% python3 -q
>>> import numpy as np
>>> np.set_printoptions(suppress=True, linewidth=200)
>>> rnd = lambda a: np.round(a, 2) + 0
>>> feats = np.load("layer14.npy")
>>> feats
array([[ 0.34,  1.08,  1.81,  0.09,  2.19, -1.72, -1.34],
       [ 0.5 ,  1.  ,  2.61,  0.16,  2.08, -2.16, -0.79],
       [ 0.16,  0.98,  2.43, -0.5 ,  1.93, -2.58, -0.47],
       [ 0.21,  0.9 ,  1.57,  0.58,  1.87, -2.32, -0.85],
       [-0.1 ,  0.99,  1.48, -0.31,  2.13, -1.95, -1.3 ],
       [ 0.35,  0.69,  1.7 ,  0.46,  1.88, -2.66, -0.53],
       [-0.34,  1.21,  2.47,  0.13,  2.13, -1.91, -1.27],
       [ 0.28,  0.52,  1.73, -0.81,  1.92, -2.1 , -0.78],
       [ 0.79, -0.9 , -0.34,  1.6 , -1.09,  0.98, -0.55],
       [ 0.84, -1.13,  0.42,  0.8 , -0.54,  0.82, -1.27],
       [ 0.72, -1.09, -0.18,  0.79, -1.03,  0.83, -1.15],
       [ 1.27, -0.89, -0.01,  1.04, -1.  ,  1.69, -1.16],
       [ 1.05, -0.81, -0.41,  0.72, -1.34,  1.17, -1.38],
       [ 0.73, -1.07,  0.44,  0.79, -1.31,  0.66, -0.49],
       [ 0.78, -1.23, -0.29,  1.31, -1.2 ,  1.06, -1.04],
       [ 0.98, -1.24, -0.3 ,  1.16, -0.86,  1.57, -0.88]])
>>> proj = feats @ np.linalg.solve(feats.T @ feats, feats.T)
>>> rnd(np.trace(proj))
np.float64(7.0)
>>> rnd(proj @ feats[:, 3])
array([ 0.09,  0.16, -0.5 ,  0.58, -0.31,  0.46,  0.13, -0.81,  1.6 ,  0.8 ,  0.79,  1.04,  0.72,  0.79,  1.31,  1.16])
>>> rnd(np.diag(proj))
array([0.33, 0.42, 0.37, 0.36, 0.38, 0.48, 0.76, 0.54, 0.34, 0.36, 0.27, 0.49, 0.71, 0.48, 0.26, 0.45])
>>> np.allclose(proj @ proj, proj)
True
>>> Ac = feats - feats.mean(axis=0)
>>> evecs = np.linalg.svd(Ac)[2][:2]
>>> out = Ac - Ac @ evecs.T @ evecs
>>> rnd((Ac @ evecs.T).std(axis=0))
array([2.75, 0.42])
>>> rnd(np.cov(Ac @ evecs.T, rowvar=False))
array([[8.05, 0.  ],
       [0.  , 0.19]])
>>> T = np.stack([feats, 5 * feats, feats[::-1]])
>>> (T @ feats.T).shape
(3, 16, 16)
>>> data = np.array([[3, 4, 5, 6], [7, 8, 9, 10], [11, 12, 13, 14]])
>>> # null space of dimension 2
>>> w1 = np.array([[2, 1, 0], [-2, 2, 1], [2, -2, 2], [-1, 1, 0]])
>>> beta = np.array([7, 4, 5])
>>> hid = np.maximum(data @ w1 + beta, 0)
>>> (hid > 0).astype(int)
array([[1, 1, 1],
       [1, 1, 1],
       [1, 1, 1]])
>>> (hid > 0).mean(axis=0)
array([1., 1., 1.])
>>> hid
array([[ 9, 11, 19],
       [13, 19, 31],
       [17, 27, 43]])
>>> basis = np.array([[0, 3], [2, 0], [-2, 1]])
>>> hid @ basis
array([[-16,  46],
       [-24,  70],
       [-32,  94]])
>>> (hid @ basis).round(6).argmax(axis=1)
array([1, 1, 1])
>>> W0 = np.loadtxt("test6.csv", delimiter=",")
>>> W0
array([[1., 0., 0., 0., 0., 0., 0., 0., 0., 0.],
       [0., 1., 0., 0., 0., 0., 0., 0., 0., 0.],
       [0., 2., 1., 0., 0., 0., 0., 0., 0., 0.],
       [4., 4., 5., 1., 0., 0., 0., 0., 0., 0.],
       [4., 5., 3., 0., 1., 0., 0., 0., 0., 0.],
       [1., 5., 2., 5., 2., 1., 0., 0., 0., 0.],
       [1., 4., 2., 3., 0., 2., 1., 0., 0., 0.],
       [4., 4., 3., 2., 0., 0., 2., 1., 0., 0.],
       [4., 0., 5., 4., 4., 0., 0., 2., 1., 0.],
       [4., 0., 0., 1., 3., 1., 4., 4., 2., 1.]])
>>> # triangular
>>> U, sig, Vt = np.linalg.svd(W0)
>>> np.argmax(sig[:-1] / (sig[1:] + 1e-6)) + 1
np.int64(9)
>>> out = U[:, :9] @ np.diag(sig[:9]) @ Vt[:9]
>>> rnd(np.linalg.norm(W0 - out, 2)), rnd(sig[9])
(np.float64(0.0), np.float64(0.0))
>>> rnd(np.linalg.norm(W0 - out) / np.linalg.norm(W0))
np.float64(0.0)
>>> out = W0 / np.sqrt((W0 ** 2).mean(axis=1, keepdims=True))
>>> np.linalg.matrix_rank(out) == np.linalg.matrix_rank(W0)
np.True_
>>> rnd(np.linalg.norm(out, axis=1))
array([3.16, 3.16, 3.16, 3.16, 3.16, 3.16, 3.16, 3.16, 3.16, 3.16])
>>> def softmax(z):
...     e = np.exp(z - z.max(axis=-1, keepdims=True))
...     return e / e.sum(axis=-1, keepdims=True)
... 
>>> rnd(softmax(W0).sum(axis=1))
array([1., 1., 1., 1., 1., 1., 1., 1., 1., 1.])
>>> rnd(softmax(W0[0] + -2))
array([0.23, 0.09, 0.09, 0.09, 0.09, 0.09, 0.09, 0.09, 0.09, 0.09])
>>> att = W0 @ W0.T / np.sqrt(10)
>>> rnd(softmax(att + np.triu(np.full(att.shape, -np.inf), 1)))
array([[1.  , 0.  , 0.  , 0.  , 0.  , 0.  , 0.  , 0.  , 0.  , 0.  ],
       [0.42, 0.58, 0.  , 0.  , 0.  , 0.  , 0.  , 0.  , 0.  , 0.  ],
       [0.13, 0.24, 0.63, 0.  , 0.  , 0.  , 0.  , 0.  , 0.  , 0.  ],
       [0.  , 0.  , 0.  , 1.  , 0.  , 0.  , 0.  , 0.  , 0.  , 0.  ],
       [0.  , 0.  , 0.  , 0.5 , 0.5 , 0.  , 0.  , 0.  , 0.  , 0.  ],
       [0.  , 0.  , 0.  , 0.  , 0.  , 1.  , 0.  , 0.  , 0.  , 0.  ],
       [0.  , 0.  , 0.  , 0.05, 0.02, 0.84, 0.09, 0.  , 0.  , 0.  ],
       [0.  , 0.  , 0.  , 0.37, 0.1 , 0.02, 0.  , 0.5 , 0.  , 0.  ],
       [0.  , 0.  , 0.  , 0.  , 0.  , 0.  , 0.  , 0.  , 1.  , 0.  ],
       [0.  , 0.  , 0.  , 0.  , 0.  , 0.  , 0.  , 0.  , 0.  , 1.  ]])
>>> softmax(att).round(6).argmax(axis=1)
array([3, 4, 3, 3, 3, 5, 5, 7, 8, 9])
>>> gram = W0.T @ W0
>>> np.trace(gram), (W0 ** 2).sum()
(np.float64(403.0), np.float64(403.0))
>>> np.diag(gram)
array([ 83., 103.,  77.,  56.,  30.,   6.,  21.,  21.,   5.,   1.])
>>> rnd(np.linalg.svd(W0, compute_uv=False) ** 2)
array([272.88,  65.55,  30.58,  25.84,   5.16,   1.85,   1.05,   0.08,   0.01,   0.  ])
>>> f, v = W0[6], W0[7]
>>> f @ v
np.float64(34.0)
>>> pr = (f @ v) / (f @ f) * f
>>> rnd(v - pr)
array([ 3.03,  0.11,  1.06, -0.91,  0.  , -1.94,  1.03,  1.  ,  0.  ,  0.  ])
>>> np.outer(f, v)
array([[ 4.,  4.,  3.,  2.,  0.,  0.,  2.,  1.,  0.,  0.],
       [16., 16., 12.,  8.,  0.,  0.,  8.,  4.,  0.,  0.],
       [ 8.,  8.,  6.,  4.,  0.,  0.,  4.,  2.,  0.,  0.],
       [12., 12.,  9.,  6.,  0.,  0.,  6.,  3.,  0.,  0.],
       [ 0.,  0.,  0.,  0.,  0.,  0.,  0.,  0.,  0.,  0.],
       [ 8.,  8.,  6.,  4.,  0.,  0.,  4.,  2.,  0.,  0.],
       [ 4.,  4.,  3.,  2.,  0.,  0.,  2.,  1.,  0.,  0.],
       [ 0.,  0.,  0.,  0.,  0.,  0.,  0.,  0.,  0.,  0.],
       [ 0.,  0.,  0.,  0.,  0.,  0.,  0.,  0.,  0.,  0.],
       [ 0.,  0.,  0.,  0.,  0.,  0.,  0.,  0.,  0.,  0.]])
>>> rnd(np.linalg.norm(f + v) ** 2 + np.linalg.norm(f - v) ** 2)
np.float64(170.0)
>>> rnd((v - pr) @ f)
np.float64(0.0)
>>> np.linalg.matrix_rank(np.outer(f, v))
np.int64(1)
>>> rnd(pr)
array([0.97, 3.89, 1.94, 2.91, 0.  , 1.94, 0.97, 0.  , 0.  , 0.  ])
>>> K = np.load("out5.npy")
>>> K
array([[ 0,  3,  2,  4],
       [-1,  1,  2,  2],
       [ 0,  0,  0,  0],
       [ 2,  1,  2,  0],
       [ 0,  3,  2,  4],
       [ 3,  0,  1, -3],
       [ 1,  2,  0,  2],
       [ 0,  0,  0,  0],
       [ 2,  1, -1, -1],
       [ 2,  1,  2,  0],
       [ 1,  2,  0,  2],
       [ 0,  0,  0,  0],
       [-1,  1,  2,  2],
       [ 1,  2,  4,  2],
       [ 0,  0,  0,  0],
       [ 1,  2,  0,  2],
       [ 2,  1, -1, -1],
       [ 1,  2,  1,  1],
       [ 0,  3,  2,  4],
       [ 0,  0,  0,  0],
       [ 1,  2,  0,  2],
       [ 0,  3,  2,  4],
       [ 2,  1, -1, -1],
       [ 2,  1,  2,  0],
       [ 0,  0,  0,  0],
       [ 0,  0,  4,  0],
       [ 0,  0,  0,  0],
       [ 0,  3,  2,  4],
       [ 0,  0,  0,  0],
       [ 0,  0,  0,  0],
       [ 2,  1, -1, -1],
       [ 1, -1,  2, -2],
       [ 1, -1,  2, -2],
       [-1,  1,  2,  2],
       [ 1,  2,  1,  1]])
>>> x0 = np.array([1, 1, -2, -1])
>>> y = K @ x0
>>> y
array([-5, -6,  0, -1, -5,  4,  1,  0,  6, -1,  1,  0, -6, -7,  0,  1,  6,  0, -5,  0,  1, -5,  6, -1,  0, -8,  0, -5,  0,  0,  6, -2, -2, -6,  0])
>>> rnd(np.linalg.lstsq(K, y)[0])
array([ 1.,  1., -2., -1.])
>>> rnd(np.linalg.pinv(K) @ K)
array([[1., 0., 0., 0.],
       [0., 1., 0., 0.],
       [0., 0., 1., 0.],
       [0., 0., 0., 1.]])
>>> rng = np.random.default_rng(792)
>>> y = y + 0.02 * rng.normal(size=35)
>>> rnd(y)
array([-5.02, -5.97,  0.01, -0.99, -5.02,  3.99,  1.  ,  0.  ,  6.01, -0.97,  1.01,  0.  , -5.98, -7.02,  0.03,  1.  ,  6.  ,  0.  , -5.01,  0.  ,  1.  , -5.  ,  6.  , -1.01, -0.02, -8.02, -0.01,
       -5.  , -0.03,  0.  ,  6.  , -2.06, -2.01, -6.  ,  0.03])
>>> beta, *_ = np.linalg.lstsq(K, y)
>>> rnd(np.linalg.norm(y - K @ beta))
np.float64(0.1)
>>> rnd(K.T @ (y - K @ beta))
array([0., 0., 0., 0.])
